$ python3 -q
>>> import numpy as np
>>> from numpy import linalg as LA
>>> np.set_printoptions(precision=2, suppress=True, linewidth=100)
>>> def tidy(a):
...     return np.round(a, 2) + 0
... 
>>> mat = np.loadtxt("run10.csv", delimiter=",")
>>> mat
array([[0., 1., 1., 3., 0., 2.],
       [0., 0., 1., 0., 1., 3.],
       [0., 0., 0., 2., 1., 2.],
       [0., 0., 0., 0., 2., 0.],
       [0., 0., 0., 0., 0., 0.],
       [0., 0., 0., 0., 0., 0.]])
>>> r = LA.matrix_rank(mat)
>>> r
np.int64(4)
>>> N = LA.svd(mat)[2][r:].T
>>> tidy(N @ N.T)
array([[ 1.  ,  0.  ,  0.  ,  0.  ,  0.  ,  0.  ],
       [ 0.  ,  0.59, -0.44, -0.15,  0.  ,  0.15],
       [ 0.  , -0.44,  0.33,  0.11,  0.  , -0.11],
       [ 0.  , -0.15,  0.11,  0.04,  0.  , -0.04],
       [ 0.  ,  0.  ,  0.  ,  0.  ,  0.  ,  0.  ],
       [ 0.  ,  0.15, -0.11, -0.04,  0.  ,  0.04]])
>>> LA.matrix_rank(mat.T @ mat), LA.matrix_rank(mat @ mat.T)
(np.int64(4), np.int64(4))
>>> [int(LA.matrix_rank(mat[:, :j + 1])) for j in range(6)]
[0, 1, 2, 3, 4, 4]
>>> np.allclose(mat @ N, 0)
True
>>> [int(LA.matrix_rank(mat[:i])) for i in range(1, len(mat) + 1)]
[1, 2, 3, 4, 4, 4]
>>> [int(LA.matrix_rank(np.delete(mat, i, axis=0))) for i in range(6)]
[3, 3, 3, 3, 4, 4]
>>> np.allclose(mat[:-1].T @ LA.lstsq(mat[:-1].T, mat[-1])[0], mat[-1])
True
>>> np.unique(mat.round(6), axis=0).shape
(5, 6)
>>> tidy(np.trace(LA.pinv(mat) @ mat))
np.float64(4.0)
